$ ipython --no-banner

In [1]: import numpy as np

In [2]: np.set_printoptions(precision=3, suppress=True, linewidth=120)

In [3]: def tidy(a):
   ...:     return np.round(a, 3) + 0
   ...: 

In [4]: K = np.load("mat.npy")

In [5]: tidy(K)
Out[5]: 
array([[-0.261,  0.106, -0.036, -0.215,  0.053,  0.778,  0.401, -0.133,  0.293],
       [ 0.166, -0.072,  0.753, -0.021, -0.127,  0.26 , -0.432,  0.226,  0.279],
       [-0.451, -0.092, -0.386, -0.331, -0.074, -0.132, -0.532,  0.075,  0.467],
       [ 0.071,  0.364, -0.227, -0.116, -0.224,  0.417, -0.473,  0.024, -0.59 ],
       [-0.689,  0.374,  0.367,  0.289,  0.152, -0.145, -0.089, -0.304, -0.152],
       [ 0.   ,  0.268,  0.221, -0.749,  0.402, -0.221,  0.135,  0.24 , -0.18 ],
       [ 0.404,  0.265, -0.135,  0.137,  0.644,  0.074, -0.3  , -0.381,  0.271],
       [ 0.237,  0.605,  0.03 , -0.134, -0.554, -0.243,  0.146, -0.252,  0.328],
       [-0.047,  0.441, -0.167,  0.385,  0.136,  0.027,  0.087,  0.752,  0.184]])

In [6]: A2 = np.linalg.inv(K)

In [7]: tidy(A2)
Out[7]: 
array([[-0.261,  0.166, -0.451,  0.071, -0.689,  0.   ,  0.404,  0.237, -0.047],
       [ 0.106, -0.072, -0.092,  0.364,  0.374,  0.268,  0.265,  0.605,  0.441],
       [-0.036,  0.753, -0.386, -0.227,  0.367,  0.221, -0.135,  0.03 , -0.167],
       [-0.215, -0.021, -0.331, -0.116,  0.289, -0.749,  0.137, -0.134,  0.385],
       [ 0.053, -0.127, -0.074, -0.224,  0.152,  0.402,  0.644, -0.554,  0.136],
       [ 0.778,  0.26 , -0.132,  0.417, -0.145, -0.221,  0.074, -0.243,  0.027],
       [ 0.401, -0.432, -0.532, -0.473, -0.089,  0.135, -0.3  ,  0.146,  0.087],
       [-0.133,  0.226,  0.075,  0.024, -0.304,  0.24 , -0.381, -0.252,  0.752],
       [ 0.293,  0.279,  0.467, -0.59 , -0.152, -0.18 ,  0.271,  0.328,  0.184]])

In [8]: tidy(np.linalg.cond(K))
Out[8]: np.float64(1.0)

In [9]: tidy(np.linalg.slogdet(K)[0])
Out[9]: np.float64(1.0)

In [10]: np.allclose(A2, K.T)
Out[10]: True

In [11]: tidy(K @ A2)
Out[11]: 
array([[1., 0., 0., 0., 0., 0., 0., 0., 0.],
       [0., 1., 0., 0., 0., 0., 0., 0., 0.],
       [0., 0., 1., 0., 0., 0., 0., 0., 0.],
       [0., 0., 0., 1., 0., 0., 0., 0., 0.],
       [0., 0., 0., 0., 1., 0., 0., 0., 0.],
       [0., 0., 0., 0., 0., 1., 0., 0., 0.],
       [0., 0., 0., 0., 0., 0., 1., 0., 0.],
       [0., 0., 0., 0., 0., 0., 0., 1., 0.],
       [0., 0., 0., 0., 0., 0., 0., 0., 1.]])

In [12]: tidy(np.linalg.det(K) * A2)
Out[12]: 
array([[-0.261,  0.166, -0.451,  0.071, -0.689,  0.   ,  0.404,  0.237, -0.047],
       [ 0.106, -0.072, -0.092,  0.364,  0.374,  0.268,  0.265,  0.605,  0.441],
       [-0.036,  0.753, -0.386, -0.227,  0.367,  0.221, -0.135,  0.03 , -0.167],
       [-0.215, -0.021, -0.331, -0.116,  0.289, -0.749,  0.137, -0.134,  0.385],
       [ 0.053, -0.127, -0.074, -0.224,  0.152,  0.402,  0.644, -0.554,  0.136],
       [ 0.778,  0.26 , -0.132,  0.417, -0.145, -0.221,  0.074, -0.243,  0.027],
       [ 0.401, -0.432, -0.532, -0.473, -0.089,  0.135, -0.3  ,  0.146,  0.087],
       [-0.133,  0.226,  0.075,  0.024, -0.304,  0.24 , -0.381, -0.252,  0.752],
       [ 0.293,  0.279,  0.467, -0.59 , -0.152, -0.18 ,  0.271,  0.328,  0.184]])

In [13]: (np.abs(A2) > 1e-9).astype(int)
Out[13]: 
array([[1, 1, 1, 1, 1, 0, 1, 1, 1],
       [1, 1, 1, 1, 1, 1, 1, 1, 1],
       [1, 1, 1, 1, 1, 1, 1, 1, 1],
       [1, 1, 1, 1, 1, 1, 1, 1, 1],
       [1, 1, 1, 1, 1, 1, 1, 1, 1],
       [1, 1, 1, 1, 1, 1, 1, 1, 1],
       [1, 1, 1, 1, 1, 1, 1, 1, 1],
       [1, 1, 1, 1, 1, 1, 1, 1, 1],
       [1, 1, 1, 1, 1, 1, 1, 1, 1]])

In [14]: print(tidy(np.linalg.det(K) * np.linalg.det(A2)))
1.0

In [15]: rng = np.random.default_rng(5894)

In [16]: labels = rng.permutation(9)

In [17]: A2 = K[:, labels] * rng.choice([-1, 1], 9)

In [18]: tidy(A2)
Out[18]: 
array([[-0.036,  0.261,  0.133,  0.053,  0.778, -0.293,  0.106,  0.401, -0.215],
       [ 0.753, -0.166, -0.226, -0.127,  0.26 , -0.279, -0.072, -0.432, -0.021],
       [-0.386,  0.451, -0.075, -0.074, -0.132, -0.467, -0.092, -0.532, -0.331],
       [-0.227, -0.071, -0.024, -0.224,  0.417,  0.59 ,  0.364, -0.473, -0.116],
       [ 0.367,  0.689,  0.304,  0.152, -0.145,  0.152,  0.374, -0.089,  0.289],
       [ 0.221,  0.   , -0.24 ,  0.402, -0.221,  0.18 ,  0.268,  0.135, -0.749],
       [-0.135, -0.404,  0.381,  0.644,  0.074, -0.271,  0.265, -0.3  ,  0.137],
       [ 0.03 , -0.237,  0.252, -0.554, -0.243, -0.328,  0.605,  0.146, -0.134],
       [-0.167,  0.047, -0.752,  0.136,  0.027, -0.184,  0.441,  0.087,  0.385]])

In [19]: U, _, vt = np.linalg.svd(K.T @ A2)

In [20]: tidy(U @ vt)
Out[20]: 
array([[ 0., -1.,  0.,  0.,  0.,  0.,  0.,  0.,  0.],
       [ 0.,  0.,  0.,  0.,  0.,  0.,  1.,  0.,  0.],
       [ 1.,  0.,  0.,  0.,  0.,  0.,  0.,  0.,  0.],
       [ 0.,  0.,  0.,  0.,  0.,  0.,  0.,  0.,  1.],
       [ 0.,  0.,  0.,  1.,  0.,  0.,  0.,  0.,  0.],
       [ 0.,  0.,  0.,  0.,  1.,  0.,  0.,  0.,  0.],
       [ 0.,  0.,  0.,  0.,  0.,  0.,  0.,  1.,  0.],
       [ 0.,  0., -1.,  0.,  0.,  0.,  0.,  0.,  0.],
       [ 0.,  0.,  0.,  0.,  0., -1.,  0.,  0.,  0.]])

In [21]: labels
Out[21]: array([2, 0, 7, 4, 5, 8, 1, 6, 3])
